In [1]: import numpy as np

In [2]: np.set_printoptions(precision=1, suppress=True, linewidth=100)

In [3]: tidy = lambda a: np.round(a, 1) + 0

In [4]: J = np.load("w.npy")

In [5]: J
Out[5]: 
array([[6., 1., 1., 1., 1., 1., 1., 1., 1., 1.],
       [1., 6., 1., 1., 1., 1., 1., 1., 1., 1.],
       [1., 1., 6., 1., 1., 1., 1., 1., 1., 1.],
       [1., 1., 1., 6., 1., 1., 1., 1., 1., 1.],
       [1., 1., 1., 1., 6., 1., 1., 1., 1., 1.],
       [1., 1., 1., 1., 1., 6., 1., 1., 1., 1.],
       [1., 1., 1., 1., 1., 1., 6., 1., 1., 1.],
       [1., 1., 1., 1., 1., 1., 1., 6., 1., 1.],
       [1., 1., 1., 1., 1., 1., 1., 1., 6., 1.],
       [1., 1., 1., 1., 1., 1., 1., 1., 1., 6.]])

In [6]: J @ np.ones(10)
Out[6]: array([15., 15., 15., 15., 15., 15., 15., 15., 15., 15.])

In [7]: J @ (-1.0) ** np.arange(10)
Out[7]: array([ 5., -5.,  5., -5.,  5., -5.,  5., -5.,  5., -5.])

In [8]: (J @ J)[0]
Out[8]: array([45., 20., 20., 20., 20., 20., 20., 20., 20., 20.])

In [9]: np.fft.fft(J[0])
Out[9]: array([15.+0.j,  5.+0.j,  5.+0.j,  5.+0.j,  5.+0.j,  5.+0.j,  5.+0.j,  5.+0.j,  5.+0.j,  5.+0.j])

In [10]: np.sort(np.abs(np.fft.fft(J[0]))), tidy(np.sort(np.linalg.svd(J, compute_uv=False)))
Out[10]: 
(array([ 5.,  5.,  5.,  5.,  5.,  5.,  5.,  5.,  5., 15.]),
 array([ 5.,  5.,  5.,  5.,  5.,  5.,  5.,  5.,  5., 15.]))

In [11]: ev, V = np.linalg.eigh(J)

In [12]: tidy(np.linalg.eigvalsh(J @ J))
Out[12]: array([ 25.,  25.,  25.,  25.,  25.,  25.,  25.,  25.,  25., 225.])

In [13]: np.unique(ev.round(6) + 0, return_counts=True)[1]
Out[13]: array([9, 1])

In [14]: np.diff(J, axis=0)
Out[14]: 
array([[-5.,  5.,  0.,  0.,  0.,  0.,  0.,  0.,  0.,  0.],
       [ 0., -5.,  5.,  0.,  0.,  0.,  0.,  0.,  0.,  0.],
       [ 0.,  0., -5.,  5.,  0.,  0.,  0.,  0.,  0.,  0.],
       [ 0.,  0.,  0., -5.,  5.,  0.,  0.,  0.,  0.,  0.],
       [ 0.,  0.,  0.,  0., -5.,  5.,  0.,  0.,  0.,  0.],
       [ 0.,  0.,  0.,  0.,  0., -5.,  5.,  0.,  0.,  0.],
       [ 0.,  0.,  0.,  0.,  0.,  0., -5.,  5.,  0.,  0.],
       [ 0.,  0.,  0.,  0.,  0.,  0.,  0., -5.,  5.,  0.],
       [ 0.,  0.,  0.,  0.,  0.,  0.,  0.,  0., -5.,  5.]])

In [15]: J.shape
Out[15]: (10, 10)

In [16]: np.zeros(10, 10)
Traceback (most recent call last):
  Cell In[16], line 1
    np.zeros(10, 10)
TypeError: Cannot interpret '10' as a data type


In [17]: np.count_nonzero(J)
Out[17]: np.int64(100)

In [18]: np.linalg.rank(J)
Traceback (most recent call last):
  Cell In[18], line 1
    np.linalg.rank(J)
AttributeError: module 'numpy.linalg' has no attribute 'rank'


In [19]: def softmax(z):
    ...:     e = np.exp(z - z.max(axis=-1, keepdims=True))
    ...:     return e / e.sum(axis=-1, keepdims=True)
    ...: 

In [20]: tidy(softmax(J).sum(axis=1))
Out[20]: array([1., 1., 1., 1., 1., 1., 1., 1., 1., 1.])

In [21]: tidy(softmax(10 * J[4]))
Out[21]: array([0., 0., 0., 0., 1., 0., 0., 0., 0., 0.])

In [22]: tidy(softmax(J[4] + 3))
Out[22]: array([0. , 0. , 0. , 0. , 0.9, 0. , 0. , 0. , 0. , 0. ])

In [23]: S = J @ J.T / np.sqrt(10)

In [24]: tidy(softmax(S + np.triu(np.full(S.shape, -np.inf), 1)))
Out[24]: 
array([[1., 0., 0., 0., 0., 0., 0., 0., 0., 0.],
       [0., 1., 0., 0., 0., 0., 0., 0., 0., 0.],
       [0., 0., 1., 0., 0., 0., 0., 0., 0., 0.],
       [0., 0., 0., 1., 0., 0., 0., 0., 0., 0.],
       [0., 0., 0., 0., 1., 0., 0., 0., 0., 0.],
       [0., 0., 0., 0., 0., 1., 0., 0., 0., 0.],
       [0., 0., 0., 0., 0., 0., 1., 0., 0., 0.],
       [0., 0., 0., 0., 0., 0., 0., 1., 0., 0.],
       [0., 0., 0., 0., 0., 0., 0., 0., 1., 0.],
       [0., 0., 0., 0., 0., 0., 0., 0., 0., 1.]])
